$ ipython --no-banner

In [1]: import numpy as np

In [2]: np.set_printoptions(precision=3, suppress=True, linewidth=100, legacy="1.25")

In [3]: m1 = np.loadtxt("w.csv", delimiter=",")

In [4]: print(m1.round(3) + 0)
[[  1.86   -3.591  -4.107  -3.415   7.365  -6.142  -2.752  13.32   -1.025   6.486]
 [  2.028  -2.151  -3.761  -3.362   6.13   -4.577  -2.051  10.627  -0.18    5.651]
 [  2.076  -1.068  -3.435  -3.245   5.126  -3.334  -1.525   8.437   0.433   4.912]
 [  0.004   0.012  -0.012  -0.012   0.012   0.008  -0.004   0.      0.012   0.008]
 [ -0.034  -0.696   0.741   0.665  -0.832  -0.586   0.399   0.138  -0.711  -0.372]
 [  0.885  -1.153   1.783   1.22   -2.556  -1.475   1.721   0.43   -1.363  -0.482]
 [  0.977  -1.148   1.84    1.233  -2.678  -1.518   1.827   0.436  -1.379  -0.474]
 [  2.347  -0.788   2.478   1.232  -4.286  -1.889   3.317   0.356  -1.351  -0.288]
 [  5.594   0.943   3.392   0.669  -7.56   -1.927   6.577  -0.501  -0.502   0.295]
 [ 10.921   4.769   4.345  -0.791 -12.519  -1.016  11.72   -2.821   1.731   1.299]
 [ 14.039   7.293   4.771  -1.779 -15.342  -0.195  14.69   -4.477   3.272   1.877]
 [ 16.577   9.449   5.075  -2.628 -17.62    0.576  17.098  -5.939   4.608   2.34 ]]

In [5]: gram = m1.T @ m1

In [6]: np.diag(gram)
Out[6]: array([641.556, 188.523, 134.965,  49.615, 910.574,  83.304, 720.334, 425.588,  42.544, 109.59 ])

In [7]: (m1 @ m1.T).shape
Out[7]: (12, 12)

In [8]: round(np.trace(gram), 3), round((m1 ** 2).sum(), 3)
Out[8]: (3306.593, 3306.593)

In [9]: E = np.loadtxt("m.csv", delimiter=",")

In [10]: E
Out[10]: 
array([[-3.701,  0.623, -2.694, -1.455,  1.242],
       [ 2.532, -1.295, -1.159, -3.716,  1.327],
       [ 0.779, -2.9  , -2.849,  2.7  ,  0.758],
       [ 1.363,  2.816, -0.256,  1.334,  3.656],
       [-1.558, -2.569,  2.866, -0.066,  2.784]])

In [11]: u = np.array([2, -1, 1, -2, -1])

In [12]: out = E + np.outer(u, np.eye(5)[4])

In [13]: np.linalg.matrix_rank(out - E)
Out[13]: 1

In [14]: np.linalg.matrix_rank(np.linalg.inv(out) - np.linalg.inv(E), tol=1e-8)
Out[14]: 1

In [15]: round(np.linalg.det(out) / np.linalg.det(E), 3), round(float(1 + np.linalg.solve(E, u)[4]), 3)
Out[15]: (0.673, 0.673)

In [16]: O = E.astype(float).copy()

In [17]: for j in range(5):
    ...:     O[:, j] -= O[:, :j] @ (O[:, :j].T @ O[:, j])
    ...:     O[:, j] /= np.linalg.norm(O[:, j])
    ...: 

In [18]: np.round(O.T @ O, 3) + 0
Out[18]: 
array([[1., 0., 0., 0., 0.],
       [0., 1., 0., 0., 0.],
       [0., 0., 1., 0., 0.],
       [0., 0., 0., 1., 0.],
       [0., 0., 0., 0., 1.]])

In [19]: print(np.round(O.T @ E, 3) + 0)
[[5. 0. 0. 0. 0.]
 [0. 5. 0. 0. 0.]
 [0. 0. 5. 0. 0.]
 [0. 0. 0. 5. 0.]
 [0. 0. 0. 0. 5.]]

In [20]: out = np.linalg.inv(E)

In [21]: print(np.linalg.inv(out))
[[-3.701  0.623 -2.694 -1.455  1.242]
 [ 2.532 -1.295 -1.159 -3.716  1.327]
 [ 0.779 -2.9   -2.849  2.7    0.758]
 [ 1.363  2.816 -0.256  1.334  3.656]
 [-1.558 -2.569  2.866 -0.066  2.784]]

In [22]: np.round(E @ out, 3) + 0
Out[22]: 
array([[1., 0., 0., 0., 0.],
       [0., 1., 0., 0., 0.],
       [0., 0., 1., 0., 0.],
       [0., 0., 0., 1., 0.],
       [0., 0., 0., 0., 1.]])

In [23]: (np.abs(out) > 1e-9).astype(int)
Out[23]: 
array([[1, 1, 1, 1, 1],
       [1, 1, 1, 1, 1],
       [1, 1, 1, 1, 1],
       [1, 1, 1, 1, 1],
       [1, 1, 1, 1, 1]])

In [24]: round(np.linalg.det(E) * np.linalg.det(out), 3)
Out[24]: 1.0

In [25]: round(float(np.linalg.slogdet(E)[0]), 3)
Out[25]: 1.0

In [26]: print(round(E[:, 2] @ E[:, 4], 3))
0.0

In [27]: np.round(E @ E.T, 3) + 0
Out[27]: 
array([[25.,  0.,  0.,  0.,  0.],
       [ 0., 25.,  0.,  0.,  0.],
       [ 0.,  0., 25.,  0.,  0.],
       [ 0.,  0.,  0., 25.,  0.],
       [ 0.,  0.,  0.,  0., 25.]])

In [28]: U, sig, Vt = np.linalg.svd(m1)

In [29]: print(np.argmax(sig[:-1] / (sig[1:] + 1e-6)) + 1)
3

In [30]: sig.round(3) + 0
Out[30]: array([51.078, 24.835,  8.995,  0.   ,  0.   ,  0.   ,  0.   ,  0.   ,  0.   ,  0.   ])

In [31]: out = U[:, :3] @ np.diag(sig[:3]) @ Vt[:3]

In [32]: round(np.abs(m1 - out).max(), 3)
Out[32]: 0.0

In [33]: np.linalg.matrix_rank(out)
Out[33]: 3

In [34]: np.linalg.matrix_rank(m1, rtol=0.05)
Out[34]: 3

In [35]: round(np.linalg.norm(m1 - out, 2), 3), round(sig[3], 3)
Out[35]: (0.0, 0.0)

In [36]: np.round(np.linalg.norm(m1 - out) / np.linalg.norm(m1), 3)
Out[36]: 0.0

In [37]: W0 = np.loadtxt("sample0.csv", delimiter=",")

In [38]: W0
Out[38]: 
array([[  1.975,  14.033, -19.994,  14.922, -41.022,  13.061, -22.984],
       [  5.009,  -0.04 ,  -0.105,  24.073, -43.003,   3.92 ,  -4.133],
       [  2.956,  -2.996,   4.01 ,  13.047, -20.982,   0.02 ,   1.955],
       [  0.888,  -4.984,  -7.96 , -10.006, -16.004,  -0.998,  -3.036],
       [  1.989,  -1.021, -19.977,  -8.936, -38.023,   4.048, -14.013],
       [  4.055,   2.951,   0.011,  24.023, -35.082,   4.99 ,  -4.953],
       [  2.05 ,  -0.943, -19.964,  -8.927, -38.044,   4.116, -14.009],
       [  4.06 ,  -3.956,  -7.953,   5.968, -42.041,   2.011,  -5.98 ],
       [  3.996,  -9.017,  -8.066,  -1.959, -41.024,  -1.059,  -2.934],
       [  1.999,   1.066, -11.963,   0.943, -30.006,   4.039,  -9.957]])

In [39]: out = W0 / np.sqrt((W0 ** 2).mean(axis=1, keepdims=True))

In [40]: out[2]
Out[40]: array([ 0.307, -0.311,  0.417,  1.356, -2.181,  0.002,  0.203])

In [41]: np.linalg.matrix_rank(out) == np.linalg.matrix_rank(W0)
Out[41]: True

In [42]: np.argsort(-np.linalg.norm(W0, axis=0).round(6), kind="stable")[:3]
Out[42]: array([4, 3, 2])

In [43]: U, sig, Vt = np.linalg.svd(W0)

In [44]: sig
Out[44]: array([122.56 ,  44.863,  29.865,   0.199,   0.147,   0.107,   0.069])

In [45]: out = U[:, :3] @ np.diag(sig[:3]) @ Vt[:3]

In [46]: np.linalg.matrix_rank(out)
Out[46]: 3

In [47]: print(round(float(np.linalg.norm(W0 - out) / np.linalg.norm(W0)), 3))
0.002

In [48]: round(np.abs(W0 - out).max(), 3)
Out[48]: 0.1

In [49]: out = np.array([[5, 4], [2, 0], [3, -2], [0, 4], [-5, -4], [1, 3], [-3, 1]])

In [50]: print(np.einsum("ij,ij->i", W0, W0))
[3204.91  2486.318  648.085  455.452 2142.43  1882.435 2143.884 1938.251 1858.871 1164.95 ]

In [51]: np.einsum("ij->j", W0)
Out[51]: array([  28.977,   -4.907,  -91.961,   53.148, -345.231,   34.148,  -80.044])

In [52]: print(np.linalg.matrix_rank(W0 @ out))
2

In [53]: vec = np.array([0, 2, 1, 1, 2, 2, 0])

In [54]: W0 @ vec
Out[54]: 
array([ -32.928,  -54.278,  -30.859,  -61.938,  -98.905,  -30.248,  -98.633,  -89.957, -112.225,
        -60.822])

In [55]: np.linalg.norm(W0 @ vec) <= np.linalg.norm(W0, 2) * np.linalg.norm(vec) + 1e-9
Out[55]: True

In [56]: print((W0 @ vec).argmax())
5

In [57]: W0 @ np.eye(7)[1]
Out[57]: array([14.033, -0.04 , -2.996, -4.984, -1.021,  2.951, -0.943, -3.956, -9.017,  1.066])

In [58]: print(np.sign((W0 @ vec).round(6)))
[-1. -1. -1. -1. -1. -1. -1. -1. -1. -1.]

In [59]: W0 @ np.ones(7)
Out[59]: array([-40.009, -14.279,  -1.99 , -42.1  , -75.933,  -4.005, -75.721, -47.891, -60.063, -43.879])

In [60]: out = np.array([[3, 2, 2, 0, 0, 3, 1, 3, 1, 1, 3, 2, 1],
    ...:     [1, 2, 2, 0, 0, 2, 1, 2, 2, 0, 0, 2, 0],
    ...:     [3, 2, 2, 0, 0, 0, 2, 3, 2, 0, 2, 3, 0],
    ...:     [3, 3, 3, 2, 0, 0, 1, 0, 1, 2, 1, 2, 3]])

In [61]: J = out.T @ out

In [62]: J
Out[62]: 
array([[28, 23, 23,  6,  0, 11, 13, 20, 14,  9, 18, 23, 12],
       [23, 21, 21,  6,  0, 10, 11, 16, 13,  8, 13, 20, 11],
       [23, 21, 21,  6,  0, 10, 11, 16, 13,  8, 13, 20, 11],
       [ 6,  6,  6,  4,  0,  0,  2,  0,  2,  4,  2,  4,  6],
       [ 0,  0,  0,  0,  0,  0,  0,  0,  0,  0,  0,  0,  0],
       [11, 10, 10,  0,  0, 13,  5, 13,  7,  3,  9, 10,  3],
       [13, 11, 11,  2,  0,  5,  7, 11,  8,  3,  8, 12,  4],
       [20, 16, 16,  0,  0, 13, 11, 22, 13,  3, 15, 19,  3],
       [14, 13, 13,  2,  0,  7,  8, 13, 10,  3,  8, 14,  4],
       [ 9,  8,  8,  4,  0,  3,  3,  3,  3,  5,  5,  6,  7],
       [18, 13, 13,  2,  0,  9,  8, 15,  8,  5, 14, 14,  6],
       [23, 20, 20,  4,  0, 10, 12, 19, 14,  6, 14, 21,  8],
       [12, 11, 11,  6,  0,  3,  4,  3,  4,  7,  6,  8, 10]])

In [63]: # column 2 repeats column 1

In [64]: ev, V = np.linalg.eigh(J)

In [65]: vec = np.array([1, 2, 0, 0, 2, 2, 0, 1, 1, 0, 2, 0, 2])

In [66]: np.round(np.linalg.eigvalsh(J[1:, 1:]), 3) + 0
Out[66]: 
array([  0.   ,   0.   ,   0.   ,   0.   ,   0.   ,   0.   ,   0.   ,   0.   ,   4.498,   7.533,
        20.155, 115.814])

In [67]: print(round(vec @ J @ vec / (vec @ vec), 3), np.round(ev[0], 3), np.round(ev[-1], 3))
59.739 -0.0 142.438

In [68]: vec @ J @ vec
Out[68]: 1374

In [69]: np.abs(J).sum(axis=1).max(), round(float(np.abs(ev).max()), 3)
Out[69]: (200, 142.438)

In [70]: def softmax(z):
    ...:     e = np.exp(z - z.max(axis=-1, keepdims=True))
    ...:     return e / e.sum(axis=-1, keepdims=True)
    ...: 

In [71]: print(softmax(J).sum(axis=1))
[1. 1. 1. 1. 1. 1. 1. 1. 1. 1. 1. 1. 1.]

In [72]: np.round(softmax(10 * J[5]), 3) + 0
Out[72]: array([0. , 0. , 0. , 0. , 0. , 0.5, 0. , 0.5, 0. , 0. , 0. , 0. , 0. ])

In [73]: np.round(softmax(J[5]), 3) + 0
Out[73]: array([0.059, 0.022, 0.022, 0.   , 0.   , 0.434, 0.   , 0.434, 0.001, 0.   , 0.008, 0.022, 0.   ])

In [74]: att = J @ J.T / np.sqrt(13)

In [75]: print(softmax(att).round(6).argmax(axis=1))
[0 0 0 0 0 0 0 0 0 0 0 0 0]

In [76]: gram = J.T @ J

In [77]: np.allclose(gram, gram.T)
Out[77]: True

In [78]: np.diag(gram)
Out[78]: array([3842, 2847, 2847,  204,    0,  932,  907, 2459, 1205,  396, 1553, 2883,  721])

In [79]: out = np.array([[-2, -1, -1, 0, -2, 0, 0, 1, 2],
    ...:     [-2, 2, -2, -1, -1, 0, -1, 1, 1],
    ...:     [1, -1, 2, -2, -2, 2, 1, 1, -1],
    ...:     [-2, 0, 0, 1, 1, -2, -2, 0, -2],
    ...:     [0, 1, -1, -1, 2, 2, -1, 1, 1],
    ...:     [-1, 2, 2, 2, 0, -2, -1, -2, 1],
    ...:     [2, 2, 1, 2, -2, 1, 2, -1, -2],
    ...:     [-2, 0, 1, 2, 0, -2, 1, -1, -2],
    ...:     [-2, 1, -2, -2, 0, 0, 0, 0, -1]])

In [80]: data = np.triu(out)

In [81]: print(data)
[[-2 -1 -1  0 -2  0  0  1  2]
 [ 0  2 -2 -1 -1  0 -1  1  1]
 [ 0  0  2 -2 -2  2  1  1 -1]
 [ 0  0  0  1  1 -2 -2  0 -2]
 [ 0  0  0  0  2  2 -1  1  1]
 [ 0  0  0  0  0 -2 -1 -2  1]
 [ 0  0  0  0  0  0  2 -1 -2]
 [ 0  0  0  0  0  0  0 -1 -2]
 [ 0  0  0  0  0  0  0  0 -1]]

In [82]: T = np.stack([data, 3 * data, data[::-1]])

In [83]: print(T.shape)
(3, 9, 9)

In [84]: (T @ data.T).shape
Out[84]: (3, 9, 9)

In [85]: T.sum(axis=0)
Out[85]: 
array([[ -8,  -4,  -4,   0,  -8,   0,   0,   4,   7],
       [  0,   8,  -8,  -4,  -4,   0,  -4,   3,   2],
       [  0,   0,   8,  -8,  -8,   8,   6,   3,  -6],
       [  0,   0,   0,   4,   4, -10,  -9,  -2,  -7],
       [  0,   0,   0,   0,  10,  10,  -5,   5,   5],
       [  0,   0,   0,   1,   1, -10,  -6,  -8,   2],
       [  0,   0,   2,  -2,  -2,   2,   9,  -3,  -9],
       [  0,   2,  -2,  -1,  -1,   0,  -1,  -3,  -7],
       [ -2,  -1,  -1,   0,  -2,   0,   0,   1,  -2]])

In [86]: u, v = W0[8], W0[7]

In [87]: round(u @ v, 3)
Out[87]: 1844.458

In [88]: round(float(u @ u), 3)
Out[88]: 1858.871

In [89]: p = (u @ v) / (u @ u) * u

In [90]: round(np.linalg.norm(u + v) ** 2 + np.linalg.norm(u - v) ** 2, 3)
Out[90]: 7594.243

In [91]: v - p
Out[91]: array([ 0.095,  4.991,  0.05 ,  7.912, -1.335,  3.062, -3.069])

In [92]: p
Out[92]: array([  3.965,  -8.947,  -8.003,  -1.944, -40.706,  -1.051,  -2.911])

In [93]: round(float((v - p) @ u), 3)
Out[93]: -0.0

In [94]: np.prod(np.diag(data)), np.round(np.linalg.det(data), 3)
Out[94]: (64, 64.0)

In [95]: print(data @ data)
[[  4   0   2   3   3  -6   2  -7 -10]
 [  0   4  -8   1  -1  -4  -3  -1   4]
 [  0   0   4  -6 -10   0   8  -6  -1]
 [  0   0   0   1   3   4  -5   7   3]
 [  0   0   0   0   4   0  -6  -2   3]
 [  0   0   0   0   0   4   0   7   3]
 [  0   0   0   0   0   0   4  -1   0]
 [  0   0   0   0   0   0   0   1   4]
 [  0   0   0   0   0   0   0   0   1]]

In [96]: F = np.load("layer18.npy")

In [97]: F
Out[97]: 
array([[-0.2,  0.7,  0.8,  1. ,  0.3,  0.3, -0.6, -1.8],
       [ 0.2,  0.2,  0. , -0.1, -3.9,  1.4,  0.3,  0. ],
       [-2.5, -2.7, -2.3, -0.7, -1.2,  0.2, -0.5,  0. ],
       [ 0.2,  0. ,  0.6,  0.4,  1.8, -1.2, -0.3,  1.4],
       [ 0.8,  0.8,  0.2, -1.4, -2.4,  1.9, -0.3, -0.2],
       [ 1. , -1.3, -0.4,  0.4, -1.2,  0.8,  0.7, -1.8],
       [-2.3, -0.5,  1.4,  0.2, -5.1,  0.2, -0.7,  1.1],
       [ 0.3,  0.1, -0.3,  1.1, -3.3, -2.3,  0.3, -1.1],
       [ 0.3,  0.9, -1. , -0.7, -2.4,  1.4, -0.8,  0.5],
       [ 1.1,  0.4,  0.9, -0.1, -1.2, -0.2, -1.6, -1.9]])

In [98]: vec = np.array([0, -4, 2, -4, 5, 4, 4, 4])

In [99]: rhs = F @ vec

In [100]: np.round(np.linalg.lstsq(F, rhs)[0], 3) + 0
Out[100]: array([ 0., -4.,  2., -4.,  5.,  4.,  4.,  4.])

In [101]: np.round(np.linalg.pinv(F) @ F, 3) + 0
Out[101]: 
array([[1., 0., 0., 0., 0., 0., 0., 0.],
       [0., 1., 0., 0., 0., 0., 0., 0.],
       [0., 0., 1., 0., 0., 0., 0., 0.],
       [0., 0., 0., 1., 0., 0., 0., 0.],
       [0., 0., 0., 0., 1., 0., 0., 0.],
       [0., 0., 0., 0., 0., 1., 0., 0.],
       [0., 0., 0., 0., 0., 0., 1., 0.],
       [0., 0., 0., 0., 0., 0., 0., 1.]])

In [102]: print(np.round(np.linalg.solve(F.T @ F, F.T @ rhs), 3) + 0)
[ 0. -4.  2. -4.  5.  4.  4.  4.]

In [103]: rng = np.random.default_rng(56)

In [104]: rhs = rhs + 0.05 * rng.normal(size=10)

In [105]: print(rhs)
[-12.142 -13.084   1.889   8.244  -3.581  -4.326 -19.064 -34.196 -10.467 -20.194]

In [106]: c, *_ = np.linalg.lstsq(F, rhs)

In [107]: [round(float(np.linalg.norm(np.linalg.solve(F.T @ F + lam * np.eye(8), F.T @ rhs))), 2) for lam in (0, 1, 10, 100)]
Out[107]: [10.46, 9.19, 6.14, 2.19]

In [108]: c
Out[108]: array([ 0.02 , -4.049,  2.012, -4.022,  4.986,  3.97 ,  4.012,  3.998])

In [109]: np.round(np.linalg.norm(rhs - F @ c), 3)
Out[109]: 0.064

In [110]: np.round(F.T @ (rhs - F @ c), 3) + 0
Out[110]: array([0., 0., 0., 0., 0., 0., 0., 0.])

In [111]: c.round()
Out[111]: array([ 0., -4.,  2., -4.,  5.,  4.,  4.,  4.])
